$ ipython --no-banner

In [1]: import numpy as np

In [2]: import numpy.linalg as la

In [3]: np.set_printoptions(precision=2, suppress=True, linewidth=160, legacy="1.25")

In [4]: def tidy(a):
   ...:     return np.round(a, 2) + 0
   ...: 

In [5]: arr = np.load("arr.npy")

In [6]: arr
Out[6]: 
array([[9, 1, 8, 7, 0, 8, 6, 5],
       [0, 2, 3, 7, 9, 4, 3, 9],
       [0, 0, 9, 4, 1, 1, 9, 3],
       [0, 0, 0, 9, 6, 7, 0, 6],
       [0, 0, 0, 0, 5, 7, 7, 9],
       [0, 0, 0, 0, 0, 5, 8, 7],
       [0, 0, 0, 0, 0, 0, 5, 7],
       [0, 0, 0, 0, 0, 0, 0, 7]])

In [7]: # triangular, det is the product of the diagonal

In [8]: rng = np.random.default_rng(1979)

In [9]: z = rng.permutation(8)

In [10]: A2 = arr[:, z] * rng.choice([-1, 1], 8)

In [11]: A2
Out[11]: 
array([[ 8, -8,  0, -9,  6,  5,  1,  7],
       [ 3, -4,  9,  0,  3,  9,  2,  7],
       [ 9, -1,  1,  0,  9,  3,  0,  4],
       [ 0, -7,  6,  0,  0,  6,  0,  9],
       [ 0, -7,  5,  0,  7,  9,  0,  0],
       [ 0, -5,  0,  0,  8,  7,  0,  0],
       [ 0,  0,  0,  0,  5,  7,  0,  0],
       [ 0,  0,  0,  0,  0,  7,  0,  0]])

In [12]: left, _, Vt = la.svd(arr.T @ A2)

In [13]: z
Out[13]: array([2, 5, 4, 0, 6, 7, 1, 3])

In [14]: np.allclose(A2, A2.T)
Out[14]: False

In [15]: (A2 - A2.T) / 2
Out[15]: 
array([[ 0. , -5.5, -4.5, -4.5,  3. ,  2.5,  0.5,  3.5],
       [ 5.5,  0. ,  5. ,  3.5,  5. ,  7. ,  1. ,  3.5],
       [ 4.5, -5. ,  0. , -3. ,  2. ,  1.5,  0. ,  2. ],
       [ 4.5, -3.5,  3. ,  0. ,  0. ,  3. ,  0. ,  4.5],
       [-3. , -5. , -2. ,  0. ,  0. ,  0.5, -2.5,  0. ],
       [-2.5, -7. , -1.5, -3. , -0.5,  0. , -3.5, -3.5],
       [-0.5, -1. ,  0. ,  0. ,  2.5,  3.5,  0. ,  0. ],
       [-3.5, -3.5, -2. , -4.5,  0. ,  3.5,  0. ,  0. ]])
